$ python -q
>>> import numpy as np
>>> from numpy import linalg as LA
>>> np.set_printoptions(precision=2, suppress=True, linewidth=100)
>>> m1 = np.load("run6.npy")
>>> m1
array([[ -5.09,   7.91,   3.95,  -6.91,   4.95,   8.09,  -3.95,  -2.09,  -1.05],
       [ -8.68,   4.32,   2.16,  -3.32,   3.16,  11.68,  -2.16,  -5.68,  -2.84],
       [ -5.43,   7.57,   3.79,  -6.57,   4.79,   8.43,  -3.79,  -2.43,  -1.21],
       [ -2.92,  10.08,   5.04,  -9.08,   6.04,   5.92,  -5.04,   0.08,   0.04],
       [ -7.62,   5.38,   2.69,  -4.38,   3.69,  10.62,  -2.69,  -4.62,  -2.31],
       [ -5.04,   7.96,   3.98,  -6.96,   4.98,   8.04,  -3.98,  -2.04,  -1.02],
       [ -7.58,   5.42,   2.71,  -4.42,   3.71,  10.58,  -2.71,  -4.58,  -2.29],
       [ -7.95,   5.05,   2.52,  -4.05,   3.52,  10.95,  -2.52,  -4.95,  -2.48],
       [ -5.61,   7.39,   3.69,  -6.39,   4.69,   8.61,  -3.69,  -2.61,  -1.31],
       [ -8.61,   4.39,   2.19,  -3.39,   3.19,  11.61,  -2.19,  -5.61,  -2.81],
       [ -5.65,   7.35,   3.68,  -6.35,   4.68,   8.65,  -3.68,  -2.65,  -1.32],
       [ -1.71,  11.29,   5.65, -10.29,   6.65,   4.71,  -5.65,   1.29,   0.65],
       [ -7.55,   5.45,   2.72,  -4.45,   3.72,  10.55,  -2.72,  -4.55,  -2.28],
       [ -1.49,  11.51,   5.76, -10.51,   6.76,   4.49,  -5.76,   1.51,   0.76],
       [ -1.85,  11.15,   5.57, -10.15,   6.57,   4.85,  -5.57,   1.15,   0.57],
       [ -0.22,  12.78,   6.39, -11.78,   7.39,   3.22,  -6.39,   2.78,   1.39],
       [-10.48,   2.52,   1.26,  -1.52,   2.26,  13.48,  -1.26,  -7.48,  -3.74],
       [ -5.14,   7.86,   3.93,  -6.86,   4.93,   8.14,  -3.93,  -2.14,  -1.07],
       [ -5.03,   7.97,   3.98,  -6.97,   4.98,   8.03,  -3.98,  -2.03,  -1.02],
       [ -4.69,   8.31,   4.15,  -7.31,   5.15,   7.69,  -4.15,  -1.69,  -0.85],
       [ -5.42,   7.58,   3.79,  -6.58,   4.79,   8.42,  -3.79,  -2.42,  -1.21],
       [ -3.46,   9.54,   4.77,  -8.54,   5.77,   6.46,  -4.77,  -0.46,  -0.23],
       [ -2.58,  10.42,   5.21,  -9.42,   6.21,   5.58,  -5.21,   0.42,   0.21],
       [ -6.12,   6.88,   3.44,  -5.88,   4.44,   9.12,  -3.44,  -3.12,  -1.56],
       [ -5.67,   7.33,   3.66,  -6.33,   4.66,   8.67,  -3.66,  -2.67,  -1.34],
       [ -5.41,   7.59,   3.8 ,  -6.59,   4.8 ,   8.41,  -3.8 ,  -2.41,  -1.2 ],
       [ -3.31,   9.69,   4.85,  -8.69,   5.85,   6.31,  -4.85,  -0.31,  -0.15],
       [ -5.48,   7.52,   3.76,  -6.52,   4.76,   8.48,  -3.76,  -2.48,  -1.24],
       [ -2.53,  10.47,   5.24,  -9.47,   6.24,   5.53,  -5.24,   0.47,   0.24],
       [ -9.39,   3.61,   1.81,  -2.61,   2.81,  12.39,  -1.81,  -6.39,  -3.19],
       [ -5.91,   7.09,   3.54,  -6.09,   4.54,   8.91,  -3.54,  -2.91,  -1.46],
       [ -1.77,  11.23,   5.61, -10.23,   6.61,   4.77,  -5.61,   1.23,   0.61],
       [ -4.8 ,   8.2 ,   4.1 ,  -7.2 ,   5.1 ,   7.8 ,  -4.1 ,  -1.8 ,  -0.9 ],
       [ -7.74,   5.26,   2.63,  -4.26,   3.63,  10.74,  -2.63,  -4.74,  -2.37],
       [ -6.95,   6.05,   3.02,  -5.05,   4.02,   9.95,  -3.02,  -3.95,  -1.98],
       [ -9.05,   3.95,   1.98,  -2.95,   2.98,  12.05,  -1.98,  -6.05,  -3.02]])
>>> r = LA.matrix_rank(m1)
>>> r
np.int64(3)
>>> N = LA.svd(m1)[2][r:].T
>>> [int(LA.matrix_rank(m1[:i])) for i in range(1, len(m1) + 1)]
[1, 2, 3, 3, 3, 3, 3, 3, 3, 3, 3, 3, 3, 3, 3, 3, 3, 3, 3, 3, 3, 3, 3, 3, 3, 3, 3, 3, 3, 3, 3, 3, 3, 3, 3, 3]
>>> [int(LA.matrix_rank(m1[:, :j + 1])) for j in range(9)]
[1, 2, 3, 3, 3, 3, 3, 3, 3]
>>> N.shape
(9, 6)
>>> W = np.array([[9, -2, -8, -3, -8],
...     [3, -8, 1, 3, 8],
...     [-1, 1, -6, 4, -2],
...     [-7, -2, -8, -4, 1],
...     [-1, -3, -1, -3, -7],
...     [-7, -7, 4, 0, -6],
...     [-1, 0, 8, 6, 5],
...     [8, -7, -4, -8, -1],
...     [9, -8, -4, 8, 1]])
>>> coef = np.array([0, 0, 1, 1, 0])
>>> act = np.maximum(m1 @ W + coef, 0)
>>> LA.matrix_rank(act)
np.int64(4)
>>> (act > 0).mean(axis=0)
array([0.28, 0.  , 1.  , 1.  , 0.03])
>>> cent = np.array([[-1, -3], [5, -1], [2, 3], [-2, 3], [-2, 3]])
>>> (act @ cent).round(6).argmax(axis=1)
array([1, 1, 1, 1, 1, 1, 1, 1, 1, 1, 1, 1, 1, 1, 1, 0, 1, 1, 1, 1, 1, 1, 1, 1, 1, 1, 1, 1, 1, 1, 1,
       1, 1, 1, 1, 1])
>>> np.unique(m1.round(6), axis=0).shape
(36, 9)
>>> round(float(np.trace(LA.pinv(m1) @ m1)), 2)
3.0
>>> np.allclose(m1[:-1].T @ LA.lstsq(m1[:-1].T, m1[-1])[0], m1[-1])
True
>>> B = m1 / np.sqrt((m1 ** 2).mean(axis=1, keepdims=True))
>>> B[22]
array([-0.43,  1.73,  0.86, -1.56,  1.03,  0.92, -0.86,  0.07,  0.03])
>>> left, s, Vh = LA.svd(m1)
>>> evecs = Vh[:(s > 1e-8).sum()]
>>> rng = np.random.default_rng(771)
>>> x = m1[33] + -3 * m1[27] + rng.integers(2) * np.eye(9)[0]
>>> x
array([  9.7 , -17.3 ,  -8.65,  15.3 , -10.65, -14.7 ,   8.65,   2.7 ,   1.35])
>>> np.allclose(evecs.T @ evecs @ x, x)
False
>>> np.round(LA.norm(x - evecs.T @ evecs @ x), 2)
np.float64(0.83)
>>> np.diag(evecs.T @ evecs)
array([0.31, 0.48, 0.25, 0.41, 0.27, 0.48, 0.25, 0.22, 0.32])
>>> mat = np.loadtxt("dump.csv", delimiter=",")
>>> mat
array([[1.  , 0.7 , 0.49, 0.34, 0.24, 0.17, 0.12, 0.08, 0.06, 0.04, 0.03, 0.02, 0.01, 0.01, 0.01,
        0.  ],
       [0.7 , 1.  , 0.7 , 0.49, 0.34, 0.24, 0.17, 0.12, 0.08, 0.06, 0.04, 0.03, 0.02, 0.01, 0.01,
        0.01],
       [0.49, 0.7 , 1.  , 0.7 , 0.49, 0.34, 0.24, 0.17, 0.12, 0.08, 0.06, 0.04, 0.03, 0.02, 0.01,
        0.01],
       [0.34, 0.49, 0.7 , 1.  , 0.7 , 0.49, 0.34, 0.24, 0.17, 0.12, 0.08, 0.06, 0.04, 0.03, 0.02,
        0.01],
       [0.24, 0.34, 0.49, 0.7 , 1.  , 0.7 , 0.49, 0.34, 0.24, 0.17, 0.12, 0.08, 0.06, 0.04, 0.03,
        0.02],
       [0.17, 0.24, 0.34, 0.49, 0.7 , 1.  , 0.7 , 0.49, 0.34, 0.24, 0.17, 0.12, 0.08, 0.06, 0.04,
        0.03],
       [0.12, 0.17, 0.24, 0.34, 0.49, 0.7 , 1.  , 0.7 , 0.49, 0.34, 0.24, 0.17, 0.12, 0.08, 0.06,
        0.04],
       [0.08, 0.12, 0.17, 0.24, 0.34, 0.49, 0.7 , 1.  , 0.7 , 0.49, 0.34, 0.24, 0.17, 0.12, 0.08,
        0.06],
       [0.06, 0.08, 0.12, 0.17, 0.24, 0.34, 0.49, 0.7 , 1.  , 0.7 , 0.49, 0.34, 0.24, 0.17, 0.12,
        0.08],
       [0.04, 0.06, 0.08, 0.12, 0.17, 0.24, 0.34, 0.49, 0.7 , 1.  , 0.7 , 0.49, 0.34, 0.24, 0.17,
        0.12],
       [0.03, 0.04, 0.06, 0.08, 0.12, 0.17, 0.24, 0.34, 0.49, 0.7 , 1.  , 0.7 , 0.49, 0.34, 0.24,
        0.17],
       [0.02, 0.03, 0.04, 0.06, 0.08, 0.12, 0.17, 0.24, 0.34, 0.49, 0.7 , 1.  , 0.7 , 0.49, 0.34,
        0.24],
       [0.01, 0.02, 0.03, 0.04, 0.06, 0.08, 0.12, 0.17, 0.24, 0.34, 0.49, 0.7 , 1.  , 0.7 , 0.49,
        0.34],
       [0.01, 0.01, 0.02, 0.03, 0.04, 0.06, 0.08, 0.12, 0.17, 0.24, 0.34, 0.49, 0.7 , 1.  , 0.7 ,
        0.49],
       [0.01, 0.01, 0.01, 0.02, 0.03, 0.04, 0.06, 0.08, 0.12, 0.17, 0.24, 0.34, 0.49, 0.7 , 1.  ,
        0.7 ],
       [0.  , 0.01, 0.01, 0.01, 0.02, 0.03, 0.04, 0.06, 0.08, 0.12, 0.17, 0.24, 0.34, 0.49, 0.7 ,
        1.  ]])
>>> r0 = np.array([2, 0, -2])
>>> np.round(np.cross(mat[2, :3], mat[1, :3]), 2) + 0
array([-0.51,  0.36,  0.  ])
>>> np.polyval(r0, mat[2])
array([-1.52, -1.02,  0.  , -1.02, -1.52, -1.77, -1.88, -1.94, -1.97, -1.99, -1.99, -2.  , -2.  ,
       -2.  , -2.  , -2.  ])
